$ python3 -q
>>> import numpy as np
>>> np.set_printoptions(precision=1, suppress=True, linewidth=160, sign=" ")
>>> rng = np.random.default_rng(14)
>>> E = (rng.random((5, 5)) < 0.3) + np.eye(5)
>>> E /= E.sum(axis=1, keepdims=True)
>>> E
array([[ 1. ,  0. ,  0. ,  0. ,  0. ],
       [ 0. ,  1. ,  0. ,  0. ,  0. ],
       [ 0. ,  0.5,  0.5,  0. ,  0. ],
       [ 0. ,  0.3,  0. ,  0.3,  0.3],
       [ 0. ,  0. ,  0. ,  0. ,  1. ]])
>>> B = np.array([[5, -5, 2], [5, 5, 2]])
>>> basis = np.kron(B, E)
>>> basis
array([[ 5. ,  0. ,  0. ,  0. ,  0. , -5. , -0. , -0. , -0. , -0. ,  2. ,  0. ,  0. ,  0. ,  0. ],
       [ 0. ,  5. ,  0. ,  0. ,  0. , -0. , -5. , -0. , -0. , -0. ,  0. ,  2. ,  0. ,  0. ,  0. ],
       [ 0. ,  2.5,  2.5,  0. ,  0. , -0. , -2.5, -2.5, -0. , -0. ,  0. ,  1. ,  1. ,  0. ,  0. ],
       [ 0. ,  1.7,  0. ,  1.7,  1.7, -0. , -1.7, -0. , -1.7, -1.7,  0. ,  0.7,  0. ,  0.7,  0.7],
       [ 0. ,  0. ,  0. ,  0. ,  5. , -0. , -0. , -0. , -0. , -5. ,  0. ,  0. ,  0. ,  0. ,  2. ],
       [ 5. ,  0. ,  0. ,  0. ,  0. ,  5. ,  0. ,  0. ,  0. ,  0. ,  2. ,  0. ,  0. ,  0. ,  0. ],
       [ 0. ,  5. ,  0. ,  0. ,  0. ,  0. ,  5. ,  0. ,  0. ,  0. ,  0. ,  2. ,  0. ,  0. ,  0. ],
       [ 0. ,  2.5,  2.5,  0. ,  0. ,  0. ,  2.5,  2.5,  0. ,  0. ,  0. ,  1. ,  1. ,  0. ,  0. ],
       [ 0. ,  1.7,  0. ,  1.7,  1.7,  0. ,  1.7,  0. ,  1.7,  1.7,  0. ,  0.7,  0. ,  0.7,  0.7],
       [ 0. ,  0. ,  0. ,  0. ,  5. ,  0. ,  0. ,  0. ,  0. ,  5. ,  0. ,  0. ,  0. ,  0. ,  2. ]])
>>> basis.shape
(10, 15)
>>> G = basis.T @ basis
>>> np.diag(G)
array([ 50. ,  68.1,  12.5,   5.6,  55.6,  50. ,  68.1,  12.5,   5.6,  55.6,   8. ,  10.9,   2. ,   0.9,   8.9])
>>> np.linalg.matrix_rank(G)
np.int64(10)
>>> np.linalg.svd(basis, compute_uv=False) ** 2
array([ 84.9,  73.2,  62.8,  58. ,  54.1,  50. ,  11.6,  10. ,   5.1,   4.4])
>>> (basis @ basis.T).shape
(10, 10)
>>> (np.linalg.matrix_power((E != 0) + (E.T != 0) + np.eye(5), 5) > 0).astype(int)
array([[ 1,  0,  0,  0,  0],
       [ 0,  1,  1,  1,  1],
       [ 0,  1,  1,  1,  1],
       [ 0,  1,  1,  1,  1],
       [ 0,  1,  1,  1,  1]])
>>> round(np.linalg.det(E), 1)
np.float64(0.2)
>>> E @ E
array([[ 1. ,  0. ,  0. ,  0. ,  0. ],
       [ 0. ,  1. ,  0. ,  0. ,  0. ],
       [ 0. ,  0.8,  0.2,  0. ,  0. ],
       [ 0. ,  0.4,  0. ,  0.1,  0.4],
       [ 0. ,  0. ,  0. ,  0. ,  1. ]])
>>> (E != 0).astype(int)
array([[ 1,  0,  0,  0,  0],
       [ 0,  1,  0,  0,  0],
       [ 0,  1,  1,  0,  0],
       [ 0,  1,  0,  1,  1],
       [ 0,  0,  0,  0,  1]])
>>> x0 = np.array([3, 3, 3, 2, 0])
>>> h1 = np.maximum(E @ x0, 0)
>>> h1
array([ 3. ,  3. ,  3. ,  1.7,  0. ])
>>> np.maximum(E @ x0, 0) - np.maximum(-E @ x0, 0)
array([ 3. ,  3. ,  3. ,  1.7,  0. ])
>>> np.tanh(E @ x0)
array([ 1. ,  1. ,  1. ,  0.9,  0. ])
>>> round(np.linalg.det(2 * E), 1), round(np.linalg.det(E), 1)
(np.float64(5.3), np.float64(0.2))
>>> np.linalg.eigvals(E)
array([ 0.5,  0.3,  1. ,  1. ,  1. ])
>>> round(np.linalg.eigvals(E).sum().real, 1)
np.float64(3.8)
>>> round(np.einsum("ii->", E), 1)
np.float64(3.8)
>>> round(float(np.einsum("ij,ji->", E, E)), 1)
3.4
>>> W0 = np.load("w.npy")
>>> W0
array([[ 2,  1,  5,  4,  4,  5],
       [ 5,  2,  1,  5,  4,  4],
       [ 4,  5,  2,  1,  5,  4],
       [ 4,  4,  5,  2,  1,  5],
       [ 5,  4,  4,  5,  2,  1],
       [ 1,  5,  4,  4,  5,  2]])
>>> B = W0 / np.sqrt((W0 ** 2).mean(axis=1, keepdims=True))
>>> W0 - W0.mean(axis=1, keepdims=True)
array([[-1.5, -2.5,  1.5,  0.5,  0.5,  1.5],
       [ 1.5, -1.5, -2.5,  1.5,  0.5,  0.5],
       [ 0.5,  1.5, -1.5, -2.5,  1.5,  0.5],
       [ 0.5,  0.5,  1.5, -1.5, -2.5,  1.5],
       [ 1.5,  0.5,  0.5,  1.5, -1.5, -2.5],
       [-2.5,  1.5,  0.5,  0.5,  1.5, -1.5]])
>>> np.linalg.matrix_rank(W0 - W0.mean(axis=1, keepdims=True))
np.int64(5)
>>> def softmax(z):
...     e = np.exp(z - z.max(axis=-1, keepdims=True))
...     return e / e.sum(axis=-1, keepdims=True)
... 
>>> np.round(softmax(W0[5] + -1), 1) + 0
array([ 0. ,  0.4,  0.1,  0.1,  0.4,  0. ])
>>> softmax(W0).sum(axis=1)
array([ 1.,  1.,  1.,  1.,  1.,  1.])
>>> np.round(softmax(10 * W0[5]), 1) + 0
array([ 0. ,  0.5,  0. ,  0. ,  0.5,  0. ])
>>> S = W0 @ W0.T / np.sqrt(6)
>>> softmax(S)[5] @ W0
array([ 1.,  5.,  4.,  4.,  5.,  2.])
>>> softmax(S).round(6).argmax(axis=1)
array([ 0,  1,  2,  3,  4,  5])
>>> np.round(softmax(S + np.triu(np.full(S.shape, -np.inf), 1)), 1) + 0
array([[ 1.,  0.,  0.,  0.,  0.,  0.],
       [ 0.,  1.,  0.,  0.,  0.,  0.],
       [ 0.,  0.,  1.,  0.,  0.,  0.],
       [ 0.,  0.,  0.,  1.,  0.,  0.],
       [ 0.,  0.,  0.,  0.,  1.,  0.],
       [ 0.,  0.,  0.,  0.,  0.,  1.]])
>>> data = np.array([[1, -2, -2, 2, -3, 1, 3, 3],
...     [3, -1, 3, 1, 2, 2, 3, 0],
...     [3, 1, 1, -1, 3, -2, 2, -1],
...     [1, 1, 2, -1, -3, -1, -3, 2],
...     [1, -2, -2, 2, -3, 1, 3, 3],
...     [-1, 1, 1, -1, 1, -3, -1, -1]])
>>> f = np.array([-4, -5, -9])
>>> np.correlate(data[3], data[4], "full")
array([  3,   6,  10,   1, -11, -19, -12,  -2,  -1,  19,  -5,   9,   1,  -7,   2])
>>> np.polyval(f, data[3])
array([-18, -18, -35,  -8, -30,  -8, -30, -35])
>>> np.array([np.convolve(row, f, "same") for row in data])
array([[  3,   9,  20,  20,  -7,  10, -36, -42],
       [-11, -34, -10, -40, -27, -40, -33, -27],
       [-19, -36, -10, -16,   2, -25,  12, -13],
       [ -9, -22, -15,  -1,  28,  44,  16,  17],
       [  3,   9,  20,  20,  -7,  10, -36, -42],
       [  1,   0, -10,  -8,  16,  10,  36,  14]])
>>> arr = np.loadtxt("a.csv", delimiter=",")
>>> arr.round(1) + 0
array([[ 0.2,  0.2,  0. ,  0. , -0.1, -0.1, -0.3,  0. ],
       [ 0.2,  0.6,  0. , -0.1,  0.3,  0. , -0.2, -0.2],
       [ 0. ,  0. ,  0. ,  0. ,  0. ,  0. ,  0. ,  0. ],
       [ 0. , -0.1,  0. ,  0. , -0.1, -0.1, -0.1,  0.1],
       [-0.1,  0.3,  0. , -0.1,  0.4,  0.2,  0.2, -0.2],
       [-0.1,  0. ,  0. , -0.1,  0.2,  0.2,  0.2, -0.1],
       [-0.3, -0.2,  0. , -0.1,  0.2,  0.2,  0.5, -0.1],
       [ 0. , -0.2,  0. ,  0.1, -0.2, -0.1, -0.1,  0.1]])
>>> x0 = np.array([4, 1, 8, 4, 2, 0, 8, 8])
>>> np.round(arr @ x0, 1) + 0
array([-1.2, -1.3,  0. , -0.3,  0.3,  0.8,  2. , -0.1])
>>> np.round(np.eye(8) - arr, 1) + 0
array([[ 0.8, -0.2,  0. ,  0. ,  0.1,  0.1,  0.3,  0. ],
       [-0.2,  0.4,  0. ,  0.1, -0.3,  0. ,  0.2,  0.2],
       [ 0. ,  0. ,  1. ,  0. ,  0. ,  0. ,  0. ,  0. ],
       [ 0. ,  0.1,  0. ,  1. ,  0.1,  0.1,  0.1, -0.1],
       [ 0.1, -0.3,  0. ,  0.1,  0.6, -0.2, -0.2,  0.2],
       [ 0.1,  0. ,  0. ,  0.1, -0.2,  0.8, -0.2,  0.1],
       [ 0.3,  0.2,  0. ,  0.1, -0.2, -0.2,  0.5,  0.1],
       [ 0. ,  0.2,  0. , -0.1,  0.2,  0.1,  0.1,  0.9]])
>>> mat = np.loadtxt("test3.csv", delimiter=",")
>>> mat
array([[ 1.,  0.,  0.],
       [ 1.,  1.,  0.],
       [ 5.,  2.,  1.]])
>>> np.linalg.matrix_power(mat - np.diag(np.diag(mat)), 3)
array([[ 0.,  0.,  0.],
       [ 0.,  0.,  0.],
       [ 0.,  0.,  0.]])
>>> [int(np.linalg.matrix_rank(np.linalg.matrix_power(mat, p))) for p in range(1, 4)]
[3, 3, 3]
>>> np.prod(np.diag(mat)), round(np.linalg.det(mat), 1)
(np.float64(1.0), np.float64(1.0))
>>> mat @ mat
array([[  1.,   0.,   0.],
       [  2.,   1.,   0.],
       [ 12.,   4.,   1.]])
>>> np.sort(np.linalg.eigvals(mat))
array([ 1.,  1.,  1.])
>>> w, vecs = np.linalg.eig(mat)
>>> mat @ vecs[:, 0] - w[0] * vecs[:, 0]
array([ 0.,  0.,  0.])
>>> np.prod(w)
np.float64(1.0)
>>> f = np.array([5, 4])
>>> np.cross(mat[0, :3], mat[2, :3])
array([ 0., -1.,  2.])
>>> np.array([np.convolve(row, f, "same") for row in mat])
array([[  5.,   4.,   0.],
       [  5.,   9.,   4.],
       [ 25.,  30.,  13.]])
>>> left, sv, Vt = np.linalg.svd(mat, full_matrices=False)
>>> np.round(left.T @ mat @ Vt.T, 1) + 0
array([[ 5.7,  0. ,  0. ],
       [ 0. ,  0.7,  0. ],
       [ 0. ,  0. ,  0.3]])
>>> left.shape, sv.shape, Vt.shape
((3, 3), (3,), (3, 3))
>>> np.abs(left[:, 0]).round(6).argmax()
np.int64(2)
>>> np.abs(Vt[0])
array([ 0.9,  0.4,  0.2])
>>> round(np.sqrt((sv ** 2).sum()), 1), round(np.linalg.norm(mat), 1)
(np.float64(5.7), np.float64(5.7))
>>> sv
array([ 5.7,  0.7,  0.3])
>>> np.round(sv / sv[0], 1) + 0
array([ 1. ,  0.1,  0. ])
>>> f = np.array([9, -7, 6])
>>> B = mat + np.outer(f, np.eye(3)[2])
>>> round(np.linalg.det(B) / np.linalg.det(mat), 1), np.round(1 + np.linalg.solve(mat, f)[2], 1)
(np.float64(-6.0), np.float64(-6.0))
>>> B
array([[ 1.,  0.,  9.],
       [ 1.,  1., -7.],
       [ 5.,  2.,  7.]])
>>> np.linalg.matrix_rank(B - mat)
np.int64(1)
>>> np.linalg.matrix_rank(np.linalg.inv(B) - np.linalg.inv(mat), tol=1e-8)
np.int64(1)
>>> K = np.load("mat.npy")
>>> K
array([[   4,    8,    0,    4,    2,    0],
       [   8,   14,    8,    7,    2,    9],
       [  12,   22,    8,   10,    4,   15],
       [  19,   23,   15,   11,   12,   15],
       [  19,   29,   24,   14,   12,   19],
       [  26,   36,   28,   19,   21,   26],
       [  30,   41,   29,   22,   21,   32],
       [  34,   46,   36,   30,   27,   40],
       [  40,   53,   45,   35,   29,   42],
       [  40,   57,   49,   42,   33,   42],
       [  40,   61,   52,   46,   37,   47],
       [  41,   63,   52,   52,   39,   56],
       [  49,   66,   60,   54,   41,   59],
       [  58,   75,   63,   57,   48,   59],
       [  66,   75,   65,   60,   49,   64],
       [  69,   80,   68,   60,   56,   71],
       [  78,   86,   75,   61,   62,   71],
       [  80,   95,   82,   63,   71,   74],
       [  85,   95,   83,   71,   74,   80],
       [  88,  103,   84,   76,   81,   83],
       [  95,  105,   89,   81,   85,   89]])
>>> Ac = K - K.mean(axis=0)
>>> vecs = np.linalg.svd(Ac)[2][:1]
>>> B = Ac - Ac @ vecs.T @ vecs
>>> np.cov(Ac @ vecs.T, rowvar=False)
array( 4348.4)
>>> B.std(axis=0)
array([ 3.6,  1.5,  2.6,  3.4,  3.2,  2.5])
>>> np.diag(vecs.T @ vecs)
array([ 0.2,  0.2,  0.2,  0.1,  0.2,  0.2])
>>> F = np.load("data.npy")
>>> F
array([[ 0.8,  0. , -0.6],
       [ 0. ,  1. ,  0. ],
       [ 0.6,  0. ,  0.8]])
>>> x0 = np.array([-1, -1, 1])
>>> np.abs(np.linalg.eigvals(F))
array([ 1.,  1.,  1.])
>>> A = np.load("block8.npy")
>>> A
array([[ 1, -2, -2, -3,  0,  2, -1,  1],
       [-2,  1,  3, -1, -3,  3, -2,  0],
       [ 0,  3,  1,  0,  2, -3, -1,  0],
       [-2,  0,  1,  2,  1,  1,  0,  3],
       [-1,  0,  0, -2, -3, -3, -2,  1],
       [-3,  3,  1,  2,  1, -2,  2,  1],
       [ 2,  1, -2, -3,  2,  0, -1,  3],
       [-1, -1,  1,  2, -2,  1, -2,  1]])
>>> B = A / np.sqrt((A ** 2).mean(axis=1, keepdims=True))
>>> B[5]
array([-1.5,  1.5,  0.5,  1. ,  0.5, -1. ,  1. ,  0.5])
>>> np.linalg.matrix_rank(A - A.mean(axis=1, keepdims=True))
np.int64(7)
>>> np.linalg.matrix_rank(B) == np.linalg.matrix_rank(A)
np.True_
>>> A - A.mean(axis=1, keepdims=True)
array([[ 1.5, -1.5, -1.5, -2.5,  0.5,  2.5, -0.5,  1.5],
       [-1.9,  1.1,  3.1, -0.9, -2.9,  3.1, -1.9,  0.1],
       [-0.2,  2.8,  0.8, -0.2,  1.8, -3.2, -1.2, -0.2],
       [-2.8, -0.8,  0.2,  1.2,  0.2,  0.2, -0.8,  2.2],
       [ 0.2,  1.2,  1.2, -0.8, -1.8, -1.8, -0.8,  2.2],
       [-3.6,  2.4,  0.4,  1.4,  0.4, -2.6,  1.4,  0.4],
       [ 1.8,  0.8, -2.2, -3.2,  1.8, -0.2, -1.2,  2.8],
       [-0.9, -0.9,  1.1,  2.1, -1.9,  1.1, -1.9,  1.1]])
